% python3 -q
>>> import numpy as np
>>> from numpy import linalg as LA
>>> np.set_printoptions(suppress=True, linewidth=160)
>>> J = np.array([[-2, -1, 0, 1, 2],
...     [3, 4, 5, 6, 7],
...     [8, 9, 10, 11, 12],
...     [13, 14, 15, 16, 17],
...     [18, 19, 20, 21, 22],
...     [23, 24, 25, 26, 27],
...     [28, 29, 30, 31, 32]])
>>> r = LA.matrix_rank(J)
>>> r
np.int64(2)
>>> N = LA.svd(J)[2][r:].T
>>> print([int(LA.matrix_rank(J[:, :j + 1])) for j in range(5)])
[1, 2, 2, 2, 2]
>>> print(np.round(J @ N, 4) + 0)
[[0. 0. 0.]
 [0. 0. 0.]
 [0. 0. 0.]
 [0. 0. 0.]
 [0. 0. 0.]
 [0. 0. 0.]
 [0. 0. 0.]]
>>> print([int(LA.matrix_rank(np.delete(J, i, axis=0))) for i in range(7)])
[2, 2, 2, 2, 2, 2, 2]
>>> u, g = J[0], J[6]
>>> u @ u
np.int64(10)
>>> p = (u @ g) / (u @ u) * u
>>> np.outer(u, g)
array([[-56, -58, -60, -62, -64],
       [-28, -29, -30, -31, -32],
       [  0,   0,   0,   0,   0],
       [ 28,  29,  30,  31,  32],
       [ 56,  58,  60,  62,  64]])
>>> round(float(LA.norm(u + g) ** 2 + LA.norm(u - g) ** 2), 4)
9040.0
>>> LA.matrix_rank(np.outer(u, g))
np.int64(1)
>>> t = np.radians(72)
>>> R = np.eye(5)
>>> R[1, 1] = R[4, 4] = np.cos(t)
>>> R[1, 4], R[4, 1] = -np.sin(t), np.sin(t)
>>> R.round(4)
array([[ 1.    ,  0.    ,  0.    ,  0.    ,  0.    ],
       [ 0.    ,  0.309 ,  0.    ,  0.    , -0.9511],
       [ 0.    ,  0.    ,  1.    ,  0.    ,  0.    ],
       [ 0.    ,  0.    ,  0.    ,  1.    ,  0.    ],
       [ 0.    ,  0.9511,  0.    ,  0.    ,  0.309 ]])
>>> Y = J @ R.T
>>> np.allclose(J @ J.T, Y @ Y.T)
True
>>> np.round(LA.svd(J, compute_uv=False), 4) + 0, np.round(LA.svd(Y, compute_uv=False), 4) + 0
(array([106.881 ,   4.6311,   0.    ,   0.    ,   0.    ]), array([106.881 ,   4.6311,   0.    ,   0.    ,   0.    ]))
>>> M = np.loadtxt("w.csv", delimiter=",")
>>> M
array([[ 1.,  0.,  0.,  0.,  0.,  0.,  0.,  0.,  0.,  0.,  0.,  0.,  0.,  0.],
       [-2.,  1.,  0.,  0.,  0.,  0.,  0.,  0.,  0.,  0.,  0.,  0.,  0.,  0.],
       [-3., -3.,  1.,  0.,  0.,  0.,  0.,  0.,  0.,  0.,  0.,  0.,  0.,  0.],
       [ 1.,  3.,  3.,  1.,  0.,  0.,  0.,  0.,  0.,  0.,  0.,  0.,  0.,  0.],
       [ 3.,  2., -3.,  2.,  1.,  0.,  0.,  0.,  0.,  0.,  0.,  0.,  0.,  0.],
       [-2., -4., -5., -2., -1.,  1.,  0.,  0.,  0.,  0.,  0.,  0.,  0.,  0.],
       [ 5.,  3.,  5.,  5.,  2., -5.,  1.,  0.,  0.,  0.,  0.,  0.,  0.,  0.],
       [-2., -1.,  2., -3.,  3.,  2.,  5.,  1.,  0.,  0.,  0.,  0.,  0.,  0.],
       [-2.,  5.,  0.,  3., -1.,  1., -1., -3.,  1.,  0.,  0.,  0.,  0.,  0.],
       [ 2., -4., -3.,  0., -1.,  1.,  2., -1.,  4.,  1.,  0.,  0.,  0.,  0.],
       [ 5., -2., -3., -4., -2.,  4.,  0.,  5., -5., -3.,  1.,  0.,  0.,  0.],
       [ 5.,  3.,  5.,  3., -2.,  2., -4.,  5., -3.,  0.,  5.,  1.,  0.,  0.],
       [ 5.,  5., -2.,  0., -5.,  3., -1.,  4., -4., -3.,  0.,  3.,  1.,  0.],
       [ 2., -5., -1.,  2., -5.,  0., -1., -5.,  4., -4.,  2.,  5.,  1.,  1.]])
>>> # triangular: eigenvalues sit on the diagonal
>>> left, s, vt = LA.svd(M)
>>> np.argmax(s[:-1] / (s[1:] + 1e-6)) + 1
np.int64(13)
>>> Y = left[:, :13] @ np.diag(s[:13]) @ vt[:13]
>>> LA.matrix_rank(Y)
np.int64(13)
>>> print(np.round(np.sort(LA.eigvals(M)), 4))
[1. 1. 1. 1. 1. 1. 1. 1. 1. 1. 1. 1. 1. 1.]
>>> data = np.load("block3.npy")
>>> data
array([[  0,   0,  -3,   4, -12,  -6],
       [  0,   0, -15,   2, -15,   2],
       [  3,  15,   0,   4,   3,   4],
       [ -4,  -2,  -4,   0,   0, -12],
       [ 12,  15,  -3,   0,   0,  -5],
       [  6,  -2,  -4,  12,   5,   0]])
>>> left, s, vt = LA.svd(J)
>>> V = vt[:(s > 1e-8).sum()]
>>> rng = np.random.default_rng(66)
>>> x = J[6] + 2 * J[1] + rng.integers(2) * np.eye(5)[2]
>>> x
array([34., 37., 41., 43., 46.])
>>> np.allclose(V.T @ V @ x, x)
False
>>> np.round(V.T @ V, 4) + 0
array([[ 0.6,  0.4,  0.2,  0. , -0.2],
       [ 0.4,  0.3,  0.2,  0.1,  0. ],
       [ 0.2,  0.2,  0.2,  0.2,  0.2],
       [ 0. ,  0.1,  0.2,  0.3,  0.4],
       [-0.2,  0. ,  0.2,  0.4,  0.6]])
>>> print(LA.matrix_rank(np.vstack([J, x])))
3
>>> np.round(np.diag(V.T @ V), 4)
array([0.6, 0.3, 0.2, 0.3, 0.6])
>>> round(LA.norm(x - V.T @ V @ x), 4)
np.float64(0.8944)
>>> def softmax(z):
...     e = np.exp(z - z.max(axis=-1, keepdims=True))
...     return e / e.sum(axis=-1, keepdims=True)
... 
>>> np.round(softmax(10 * J[1]), 4) + 0
array([0., 0., 0., 0., 1.])
>>> np.round(softmax(J[1] + -3), 4)
array([0.0117, 0.0317, 0.0861, 0.2341, 0.6364])
>>> scores = J @ J.T / np.sqrt(5)
>>> softmax(scores)[1] @ J
array([28., 29., 30., 31., 32.])
>>> print(np.round(softmax(scores + np.triu(np.full(scores.shape, -np.inf), 1)), 4) + 0)
[[1. 0. 0. 0. 0. 0. 0.]
 [0. 1. 0. 0. 0. 0. 0.]
 [0. 0. 1. 0. 0. 0. 0.]
 [0. 0. 0. 1. 0. 0. 0.]
 [0. 0. 0. 0. 1. 0. 0.]
 [0. 0. 0. 0. 0. 1. 0.]
 [0. 0. 0. 0. 0. 0. 1.]]
>>> u, g = data[0], data[1]
>>> u @ u
np.int64(205)
>>> p = (u @ g) / (u @ u) * u
>>> np.round((g - p) @ u, 4)
np.float64(-0.0)
>>> np.outer(u, g)
array([[  0,   0,   0,   0,   0,   0],
       [  0,   0,   0,   0,   0,   0],
       [  0,   0,  45,  -6,  45,  -6],
       [  0,   0, -60,   8, -60,   8],
       [  0,   0, 180, -24, 180, -24],
       [  0,   0,  90, -12,  90, -12]])
>>> np.round(g - p, 4)
array([  0.    ,   0.    , -11.7659,  -2.3122,  -2.0634,   8.4683])
>>> mat = np.load("data.npy")
>>> mat
array([[2., 2., 0., 1., 2., 0., 0., 0., 0., 0., 0., 0., 0., 0.],
       [1., 1., 2., 0., 0., 0., 1., 0., 0., 0., 0., 0., 0., 0.],
       [2., 1., 2., 0., 0., 0., 2., 0., 0., 0., 0., 0., 0., 0.],
       [2., 2., 2., 0., 1., 1., 2., 0., 0., 0., 0., 0., 0., 0.],
       [0., 1., 2., 0., 0., 2., 1., 1., 0., 0., 0., 0., 0., 0.],
       [2., 0., 0., 0., 1., 1., 2., 0., 0., 0., 0., 0., 0., 0.],
       [2., 2., 1., 1., 1., 0., 1., 2., 0., 0., 0., 0., 0., 0.],
       [2., 1., 1., 2., 2., 2., 0., 0., 0., 0., 0., 0., 0., 0.],
       [0., 0., 0., 0., 0., 0., 0., 0., 2., 1., 1., 4., 0., 3.],
       [0., 0., 0., 0., 0., 0., 0., 0., 2., 0., 1., 1., 4., 0.],
       [0., 0., 0., 0., 0., 0., 0., 0., 0., 1., 4., 4., 1., 3.],
       [0., 0., 0., 0., 0., 0., 0., 0., 2., 0., 5., 2., 2., 4.],
       [0., 0., 0., 0., 0., 0., 0., 0., 2., 3., 4., 2., 4., 1.],
       [0., 0., 0., 0., 0., 0., 0., 0., 1., 1., 1., 2., 4., 5.]])
>>> z = rng.permutation(14)
>>> Y = mat[:, z] * rng.choice([-1, 1], 14)
>>> Y
array([[ 0.,  0.,  2., -0.,  0., -0., -2.,  0.,  2.,  0., -0.,  0., -1.,  0.],
       [ 0.,  0.,  1., -0.,  0., -0., -1.,  0.,  0.,  0., -1.,  2., -0.,  0.],
       [ 0.,  0.,  1., -0.,  0., -0., -2.,  0.,  0.,  0., -2.,  2., -0.,  0.],
       [ 0.,  0.,  2., -0.,  1., -0., -2.,  0.,  1.,  0., -2.,  2., -0.,  0.],
       [ 0.,  0.,  1., -0.,  2., -1., -0.,  0.,  0.,  0., -1.,  2., -0.,  0.],
       [ 0.,  0.,  0., -0.,  1., -0., -2.,  0.,  1.,  0., -2.,  0., -0.,  0.],
       [ 0.,  0.,  2., -0.,  0., -2., -2.,  0.,  1.,  0., -1.,  1., -1.,  0.],
       [ 0.,  0.,  1., -0.,  2., -0., -2.,  0.,  2.,  0., -0.,  1., -2.,  0.],
       [ 3.,  1.,  0., -1.,  0., -0., -0.,  2.,  0.,  0., -0.,  0., -0.,  4.],
       [ 0.,  0.,  0., -1.,  0., -0., -0.,  2.,  0.,  4., -0.,  0., -0.,  1.],
       [ 3.,  1.,  0., -4.,  0., -0., -0.,  0.,  0.,  1., -0.,  0., -0.,  4.],
       [ 4.,  0.,  0., -5.,  0., -0., -0.,  2.,  0.,  2., -0.,  0., -0.,  2.],
       [ 1.,  3.,  0., -4.,  0., -0., -0.,  2.,  0.,  4., -0.,  0., -0.,  2.],
       [ 5.,  1.,  0., -1.,  0., -0., -0.,  1.,  0.,  4., -0.,  0., -0.,  2.]])
>>> left, _, vt = LA.svd(mat.T @ Y)
>>> print(z)
[13  9  1 10  5  7  0  8  4 12  6  2  3 11]
>>> z = rng.permutation(14)
>>> print(z)
[ 5  8  7  3  2 11  0  4  1  6 10  9 13 12]
>>> Y = mat[z][:, z]
>>> np.allclose(Y, mat)
False
>>> print(np.round(np.sort(np.abs(LA.eigvals(Y))), 4))
[ 0.0842  0.2569  1.3171  1.3171  2.2123  2.3675  2.3675  2.5617  2.5636  2.5636  3.7813  3.7813  7.3356 13.5608]
>>> np.diag(Y)
array([1., 2., 0., 0., 2., 2., 2., 0., 1., 1., 4., 0., 5., 4.])
>>> left, s, vt = LA.svd(J)
>>> s.round(4) + 0
array([106.881 ,   4.6311,   0.    ,   0.    ,   0.    ])
>>> Y = left[:, :2] @ np.diag(s[:2]) @ vt[:2]
>>> LA.matrix_rank(J, rtol=0.05)
np.int64(1)
>>> LA.matrix_rank(Y)
np.int64(2)
>>> Y.round(4) + 0
array([[-2., -1.,  0.,  1.,  2.],
       [ 3.,  4.,  5.,  6.,  7.],
       [ 8.,  9., 10., 11., 12.],
       [13., 14., 15., 16., 17.],
       [18., 19., 20., 21., 22.],
       [23., 24., 25., 26., 27.],
       [28., 29., 30., 31., 32.]])
>>> round(np.abs(J - Y).max(), 4)
np.float64(0.0)
